$ python3 -q
>>> import numpy as np
>>> np.set_printoptions(precision=2, suppress=True, linewidth=200, floatmode="fixed")
>>> rnd = lambda a: np.round(a, 2) + 0
>>> W0 = np.load("sample1.npy")
>>> W0
array([[ 4,  4,  4,  4,  4,  4,  4],
       [ 4,  8,  8,  8,  8,  8,  8],
       [ 4,  8, 12, 12, 12, 12, 12],
       [ 4,  8, 12, 16, 16, 16, 16],
       [ 4,  8, 12, 16, 20, 20, 20],
       [ 4,  8, 12, 16, 20, 24, 24],
       [ 4,  8, 12, 16, 20, 24, 28]])
>>> r0 = np.array([-2, 2])
>>> np.polyval(r0, W0[0])
array([-6, -6, -6, -6, -6, -6, -6])
>>> np.correlate(W0[0], W0[3], "full")
array([ 64, 128, 192, 256, 304, 336, 352, 288, 224, 160,  96,  48,  16])
>>> np.convolve(W0[0], r0)
array([-8,  0,  0,  0,  0,  0,  0,  8])
>>> vec = np.ones(7)
>>> for _ in range(4):
...     vec = W0 @ vec
...     vec /= np.linalg.norm(vec)
...     print(round(vec @ W0 @ vec, 2))
... 
91.41
91.52
91.52
91.52
>>> rnd(vec)
array([0.11, 0.21, 0.30, 0.38, 0.45, 0.49, 0.51])
>>> M = np.load("data.npy")
>>> M
array([[-0.40,  1.00, -1.09, -1.68],
       [-0.96,  2.06, -2.16, -2.60],
       [ 0.93, -1.37,  2.64,  2.68],
       [ 0.73, -1.00,  0.43,  1.15],
       [-0.89,  2.75, -4.32, -4.08],
       [-0.48,  1.27, -1.78, -2.15],
       [-1.92,  3.03, -4.04, -4.41],
       [-0.66,  0.75, -1.81, -1.43],
       [ 0.10, -0.72,  0.54,  0.73],
       [-1.17,  1.72, -2.00, -1.68],
       [ 1.04, -1.71,  2.20,  2.60],
       [ 0.51, -0.93,  1.64,  1.52],
       [-0.48,  0.27, -0.04, -0.82],
       [ 0.67, -0.41,  1.24,  0.62],
       [-1.12,  2.08, -3.15, -3.88],
       [ 0.41, -0.12,  0.31,  1.09],
       [ 0.03,  1.03, -0.37, -0.42],
       [-1.23,  3.37, -4.46, -5.23],
       [ 1.69, -3.35,  4.60,  5.01],
       [ 2.66, -4.70,  7.17,  6.93],
       [-0.57,  0.87, -1.11, -1.07],
       [-0.76,  2.27, -3.69, -3.54],
       [-1.94,  3.56, -5.23, -5.56],
       [ 1.25, -2.88,  3.86,  3.95],
       [-0.50,  1.11, -0.87, -1.40],
       [-0.52,  0.08,  0.30, -0.23],
       [ 1.19, -2.46,  4.16,  4.07],
       [-0.06,  0.54, -1.25, -1.24],
       [-1.01,  1.41, -2.31, -2.61],
       [ 0.67, -2.45,  3.83,  2.92],
       [ 1.14, -1.29,  2.09,  2.42],
       [-0.32,  0.82, -1.33, -1.99],
       [ 0.42, -0.11,  0.43,  0.56],
       [ 0.56, -0.76,  0.99,  1.47]])
>>> lab = M[:, 3] > np.median(M[:, 3])
>>> r0 = M[lab].mean(axis=0) - M[~lab].mean(axis=0)
>>> lab.astype(int)
array([0, 0, 1, 1, 0, 0, 0, 0, 1, 0, 1, 1, 0, 1, 0, 1, 1, 0, 1, 1, 0, 0, 0, 1, 0, 1, 1, 0, 0, 1, 1, 0, 1, 1])
>>> np.argsort(-np.abs(r0).round(6), kind="stable")
array([3, 2, 1, 0])
